$ python3 -q
>>> import numpy as np
>>> np.set_printoptions(suppress=True, linewidth=160)
>>> rnd = lambda a: np.round(a, 3) + 0
>>> mat = np.load("data.npy")
>>> mat
array([[ 0.  , -0.48],
       [ 0.  ,  1.38]])
>>> # rank 1
>>> A2 = mat / np.linalg.norm(mat, axis=1, keepdims=True)
>>> cov = A2 @ A2.T
>>> np.argwhere(np.triu(np.abs(cov) > 0.95, 1))
array([[0, 1]])
>>> feats = np.loadtxt("sample11.csv", delimiter=",")
>>> feats
array([[-0.135,  0.141,  4.019],
       [ 0.085, -0.205,  3.733],
       [ 0.118,  0.377,  4.361],
       [-0.22 ,  0.493,  3.639],
       [ 6.039,  7.541,  2.412],
       [ 6.17 ,  8.201,  1.677],
       [ 5.981,  8.574,  1.847],
       [ 5.347,  8.339,  2.279],
       [-5.479,  2.918, -0.087],
       [-5.917,  2.754, -0.516],
       [-5.655,  2.905, -0.15 ],
       [-6.018,  3.142,  0.452]])
>>> Xc = feats - feats.mean(axis=0)
>>> evecs = np.linalg.svd(Xc)[2][:2]
>>> A2 = Xc - Xc @ evecs.T @ evecs
>>> rnd(np.cov(Xc @ evecs.T, rowvar=False))
array([[31.555,  0.   ],
       [ 0.   ,  8.111]])
>>> rnd(np.diag(evecs.T @ evecs))
array([0.875, 0.791, 0.334])
>>> rnd(A2.std(axis=0))
array([0.113, 0.146, 0.26 ])
>>> K = np.loadtxt("test7.csv", delimiter=",")
>>> K
array([[0., 1., 0., 0.],
       [0., 0., 1., 0.],
       [1., 0., 0., 0.],
       [0., 0., 0., 1.]])
>>> vec = np.array([1, -3, 2, -2])
>>> rhs = K @ vec
>>> rhs
array([-3.,  2.,  1., -2.])
>>> rnd(np.linalg.solve(K, rhs))
array([ 1., -3.,  2., -2.])
>>> rnd(np.sort(np.abs(np.linalg.eigvals(K))))
array([1., 1., 1., 1.])
>>> arr = np.load("run17.npy")
>>> arr
array([[ 1.,  3.,  0.,  0.],
       [ 3., -1.,  3.,  0.],
       [ 0.,  3.,  5.,  3.],
       [ 0.,  0.,  3.,  0.]])
>>> # symmetric
>>> w, evecs = np.linalg.eigh(arr)
>>> vec = np.array([-3, 0, 2, -2])
>>> rnd(evecs * np.abs(w) @ evecs.T)
array([[ 2.96 , -0.093,  1.059, -0.333],
       [-0.093,  4.08 ,  0.986,  1.17 ],
       [ 1.059,  0.986,  6.163,  1.709],
       [-0.333,  1.17 ,  1.709,  2.144]])
>>> vec @ arr @ vec
np.float64(5.0)
>>> (np.sign(evecs[:, -1].round(6)) == np.sign(evecs[0, -1].round(6))).astype(int)
array([1, 1, 1, 1])
>>> np.allclose(mat[:-1].T @ np.linalg.lstsq(mat[:-1].T, mat[-1])[0], mat[-1])
True
>>> np.linalg.lstsq(mat[:-1].T, mat[-1])[2]
np.int32(1)
>>> rnd(np.trace(np.linalg.pinv(mat) @ mat))
np.float64(1.0)
>>> np.unique(mat.round(6), axis=0).shape
(2, 2)
>>> M = np.loadtxt("x.csv", delimiter=",")
>>> M
array([[-1., -2.,  3.],
       [-2., -1., -2.],
       [ 3., -2., -1.]])
>>> w, evecs = np.linalg.eig(M)
>>> rnd(np.prod(w))
np.float64(40.0)
>>> rnd(w)
array([ 3.702, -4.   , -2.702])
>>> A2 = np.array([[0, 0], [-1, 2]])
>>> W2 = np.kron(A2, M)
>>> rnd(np.linalg.norm(W2, 2)), rnd(np.linalg.norm(A2, 2) * np.linalg.norm(M, 2))
(np.float64(8.944), np.float64(8.944))
>>> J = 3 * np.eye(2) + np.ones((2, 2))
>>> J
array([[4., 1.],
       [1., 4.]])
>>> # symmetric
>>> w, evecs = np.linalg.eigh(J)
>>> rnd(evecs @ np.diag(w) @ evecs.T)
array([[4., 1.],
       [1., 4.]])
>>> np.abs(evecs[:, -1]).round(6).argmax()
np.int64(0)
>>> rnd(evecs.T @ J @ evecs)
array([[3., 0.],
       [0., 5.]])
>>> (w > 1e-8).sum(), (w < -1e-8).sum()
(np.int64(2), np.int64(0))
>>> rnd(np.abs(evecs[:, -1]))
array([0.707, 0.707])
>>> rnd(evecs.T @ evecs)
array([[1., 0.],
       [0., 1.]])
>>> rnd(np.linalg.eigvalsh(J @ J))
array([ 9., 25.])
>>> w.sum(), np.trace(J)
(np.float64(8.0), np.float64(8.0))
>>> rng = np.random.default_rng(15)
>>> labels = rng.permutation(2)
>>> A2 = J[:, labels] * rng.choice([-1, 1], 2)
>>> A2
array([[4., 1.],
       [1., 4.]])
>>> Uu, _, Vt = np.linalg.svd(J.T @ A2)
>>> rnd(np.linalg.lstsq(J, A2)[0])
array([[1., 0.],
       [0., 1.]])
>>> rnd(Uu @ Vt)
array([[1., 0.],
       [0., 1.]])
>>> labels
array([0, 1])
>>> E = np.loadtxt("case17.csv", delimiter=",")
>>> E
array([[69.256, 59.341, 10.859],
       [70.741, 59.534,  9.997],
       [70.308, 60.814,  9.273],
       [70.704, 58.738, 11.668],
       [70.409, 60.455, 10.997],
       [69.252, 60.648,  9.019],
       [70.136, 59.695, 10.258],
       [70.326, 61.133, 11.898],
       [70.461, 60.299, 11.85 ],
       [70.134, 60.734, 12.397],
       [70.232, 60.894,  8.639],
       [69.061, 60.355, 11.636]])
>>> Uu, sig, Vt = np.linalg.svd(E)
>>> rnd(sig)
array([322.242,   4.189,   2.289])
>>> np.argmax(sig[:-1] / (sig[1:] + 1e-6)) + 1
np.int64(1)
>>> A2 = Uu[:, :1] @ np.diag(sig[:1]) @ Vt[:1]
>>> np.linalg.matrix_rank(A2)
np.int64(1)
>>> rnd(np.linalg.norm(E - A2) / np.linalg.norm(E))
np.float64(0.015)
>>> A2 = np.array([[-1, 5], [3, 1], [-5, -9]])
>>> np.linalg.matrix_rank(np.vstack([E, A2.T]))
np.int64(3)
>>> np.linalg.matrix_rank(E @ A2)
np.int64(2)
